% ipython --no-banner

In [1]: import numpy as np

In [2]: import numpy.linalg as la

In [3]: np.set_printoptions(precision=2, suppress=True, linewidth=100, legacy="1.25")

In [4]: K = np.load("data.npy")

In [5]: K
Out[5]: 
array([[ 19.96,   7.74,  12.4 ],
       [  0.19,   0.02,  -0.43],
       [ 24.91,  10.53,  14.82],
       [ -4.88,  -1.81,  -3.  ],
       [-19.92,  -7.76, -12.14]])

In [6]: left, sigma, Vh = la.svd(K)

In [7]: sigma
Out[7]: array([46.94,  0.81,  0.39])

In [8]: other = left[:, :1] @ np.diag(sigma[:1]) @ Vh[:1]

In [9]: np.round(la.norm(K - other) / la.norm(K), 2)
Out[9]: 0.02

In [10]: np.round(np.abs(K - other).max(), 2)
Out[10]: 0.48

In [11]: E = np.array([[2, 0, -3], [0, 3, 0], [0, 0, -3]])

In [12]: # triangular, det is the product of the diagonal

In [13]: np.flatnonzero(la.matrix_power((E != 0) + (E.T != 0) + np.eye(3), 3)[2])
Out[13]: array([0, 2])

In [14]: np.round(la.det(E), 2)
Out[14]: -18.0

In [15]: E @ E
Out[15]: 
array([[4, 0, 3],
       [0, 9, 0],
       [0, 0, 9]])

In [16]: r0 = np.array([3, -1])

In [17]: np.convolve(E[0], r0)
Out[17]: array([ 6, -2, -9,  3])

In [18]: np.array([np.convolve(row, r0, "same") for row in E])
Out[18]: 
array([[ 6, -2, -9],
       [ 0,  9, -3],
       [ 0,  0, -9]])

In [19]: W0 = np.array([[0, 1, 0], [1, 0, 0], [0, 0, 1]])

In [20]: la.norm(W0, axis=0)
Out[20]: array([1., 1., 1.])

In [21]: la.svd(W0, compute_uv=False)
Out[21]: array([1., 1., 1.])

In [22]: try:
    ...:     la.cholesky(W0)
    ...: except la.LinAlgError as e:
    ...:     print("failed:", e)
    ...: 
failed: Matrix is not positive definite

In [23]: [round(float(la.det(W0[:i, :i])), 2) + 0 for i in range(1, 4)]
Out[23]: [0.0, -1.0, -1.0]

In [24]: (E + E.T) / 2
Out[24]: 
array([[ 2. ,  0. , -1.5],
       [ 0. ,  3. ,  0. ],
       [-1.5,  0. , -3. ]])

In [25]: E @ E
Out[25]: 
array([[4, 0, 3],
       [0, 9, 0],
       [0, 0, 9]])

In [26]: np.sort(np.abs(la.eigvals(E)))
Out[26]: array([2., 3., 3.])

In [27]: (E - E.T) / 2
Out[27]: 
array([[ 0. ,  0. , -1.5],
       [ 0. ,  0. ,  0. ],
       [ 1.5,  0. ,  0. ]])

In [28]: np.trace(E)
Out[28]: 2
